>>> import numpy as np
>>> from numpy import linalg as LA
>>> np.set_printoptions(precision=2, suppress=True, linewidth=160, sign=" ")
>>> m1 = np.array([[3, -1, -3, -3, 6, 3, -3, -3],
...     [8, -1, -5, -7, -1, 0, 0, 2],
...     [-6, 0, -3, -7, 6, 2, -2, 6]])
>>> print(m1)
[[ 3 -1 -3 -3  6  3 -3 -3]
 [ 8 -1 -5 -7 -1  0  0  2]
 [-6  0 -3 -7  6  2 -2  6]]
>>> A2 = m1 / LA.norm(m1, axis=1, keepdims=True)
>>> G = A2 @ A2.T
>>> print(G[0])
[ 1.    0.43  0.33]
>>> print(G)
[[ 1.    0.43  0.33]
 [ 0.43  1.    0.14]
 [ 0.33  0.14  1.  ]]
>>> print(np.argwhere(np.triu(np.abs(G) > 0.95, 1)))
[]
>>> print((np.abs(G) > 0.9).astype(int))
[[ 1  0  0]
 [ 0  1  0]
 [ 0  0  1]]
>>> print((G - 2 * np.eye(3)).round(6).argmax(axis=1))
[ 1  0  0]
>>> A2 = np.array([[-2, 2, 3, -2, -2, 3, -2, -2, 2, 2],
...     [0, 3, -2, 0, 3, 2, 0, -3, -3, -3],
...     [-1, 0, 1, -2, 0, -3, -2, 2, 2, 1],
...     [-2, 1, 2, 3, 0, -2, 2, -1, -1, -1],
...     [-3, -1, -1, 2, 0, 3, 3, 0, 3, 2],
...     [-1, -3, 1, -1, 2, -1, 2, -2, -2, 1],
...     [0, -1, -1, 0, 1, 2, -2, 2, -1, 3],
...     [2, 1, 3, -3, 1, 0, 0, -2, 3, 2],
...     [-1, -3, -2, -1, -2, -2, 2, -3, -3, -2],
...     [3, 0, -1, 3, -1, 0, 3, 3, 2, -1]])
>>> feats = A2 + A2.T
>>> print(feats)
[[-4  2  2 -4 -5  2 -2  0  1  5]
 [ 2  6 -2  1  2 -1 -1 -2 -6 -3]
 [ 2 -2  2  0 -1 -2 -3  5  0  0]
 [-4  1  0  6  2 -3  2 -4 -2  2]
 [-5  2 -1  2  0  5  4  1  1  1]
 [ 2 -1 -2 -3  5 -2  4 -2 -4  1]
 [-2 -1 -3  2  4  4 -4  2  1  6]
 [ 0 -2  5 -4  1 -2  2 -4  0  5]
 [ 1 -6  0 -2  1 -4  1  0 -6  0]
 [ 5 -3  0  2  1  1  6  5  0 -2]]
>>> vec = np.array([-2, -1, 3, 0, -3, -2, 0, 2, 2, -2])
>>> print((feats * vec).sum(axis=1))
[ 15 -30  21  -9  -3 -34 -30   0  -3   2]
>>> print(feats @ np.ones(10))
[ -3.  -4.   1.   0.  10.  -2.   9.   1. -15.  15.]
>>> print(feats @ vec)
[ 15 -30  21  -9  -3 -34 -30   0  -3   2]
>>> ev, vecs = LA.eigh(feats)
>>> vec = np.array([0, 3, -2, 0, -1, 2, 3, -1, -1, -2])
>>> print(LA.eigvalsh(feats[1:, 1:]))
[-13.97 -10.67  -9.22  -2.93  -0.79   3.85   7.14  10.41  12.18]
>>> print(np.round(vec @ feats @ vec / (vec @ vec), 2), np.round(ev[0], 2), round(ev[-1], 2))
2.79 -15.64 12.91
>>> print((np.sign(vecs[:, -1].round(6)) == np.sign(vecs[0, -1].round(6))).astype(int))
[ 1  0  1  0  0  0  0  1  1  1]
>>> ev, vecs = LA.eigh(feats)
>>> print((ev > 1e-8).sum(), (ev < -1e-8).sum())
5 5
>>> print(LA.svd(feats, compute_uv=False))
[ 15.64  13.    12.91  10.77   9.44   7.76   5.87   4.55   1.92   1.87]
>>> print(np.round(vecs.T @ feats @ vecs, 2) + 0)
[[-15.64   0.     0.     0.     0.     0.     0.     0.     0.     0.  ]
 [  0.   -13.     0.     0.     0.     0.     0.     0.     0.     0.  ]
 [  0.     0.    -9.44   0.     0.     0.     0.     0.     0.     0.  ]
 [  0.     0.     0.    -5.87   0.     0.     0.     0.     0.     0.  ]
 [  0.     0.     0.     0.    -1.92   0.     0.     0.     0.     0.  ]
 [  0.     0.     0.     0.     0.     1.87   0.     0.     0.     0.  ]
 [  0.     0.     0.     0.     0.     0.     4.55   0.     0.     0.  ]
 [  0.     0.     0.     0.     0.     0.     0.     7.76   0.     0.  ]
 [  0.     0.     0.     0.     0.     0.     0.     0.    10.77   0.  ]
 [  0.     0.     0.     0.     0.     0.     0.     0.     0.    12.91]]
>>> print(LA.eigvalsh(feats + 4 * np.eye(10)))
[-11.64  -9.    -5.44  -1.87   2.08   5.87   8.55  11.76  14.77  16.91]
>>> print(np.round(vecs @ np.diag(ev) @ vecs.T, 2) + 0)
[[-4.  2.  2. -4. -5.  2. -2.  0.  1.  5.]
 [ 2.  6. -2.  1.  2. -1. -1. -2. -6. -3.]
 [ 2. -2.  2.  0. -1. -2. -3.  5.  0.  0.]
 [-4.  1.  0.  6.  2. -3.  2. -4. -2.  2.]
 [-5.  2. -1.  2.  0.  5.  4.  1.  1.  1.]
 [ 2. -1. -2. -3.  5. -2.  4. -2. -4.  1.]
 [-2. -1. -3.  2.  4.  4. -4.  2.  1.  6.]
 [ 0. -2.  5. -4.  1. -2.  2. -4.  0.  5.]
 [ 1. -6.  0. -2.  1. -4.  1.  0. -6.  0.]
 [ 5. -3.  0.  2.  1.  1.  6.  5.  0. -2.]]
>>> print(np.abs(vecs[:, -1]))
[ 0.25  0.52  0.36  0.5   0.31  0.11  0.12  0.31  0.23  0.15]
>>> print(np.round(vecs.T @ vecs, 2) + 0)
[[ 1.  0.  0.  0.  0.  0.  0.  0.  0.  0.]
 [ 0.  1.  0.  0.  0.  0.  0.  0.  0.  0.]
 [ 0.  0.  1.  0.  0.  0.  0.  0.  0.  0.]
 [ 0.  0.  0.  1.  0.  0.  0.  0.  0.  0.]
 [ 0.  0.  0.  0.  1.  0.  0.  0.  0.  0.]
 [ 0.  0.  0.  0.  0.  1.  0.  0.  0.  0.]
 [ 0.  0.  0.  0.  0.  0.  1.  0.  0.  0.]
 [ 0.  0.  0.  0.  0.  0.  0.  1.  0.  0.]
 [ 0.  0.  0.  0.  0.  0.  0.  0.  1.  0.]
 [ 0.  0.  0.  0.  0.  0.  0.  0.  0.  1.]]
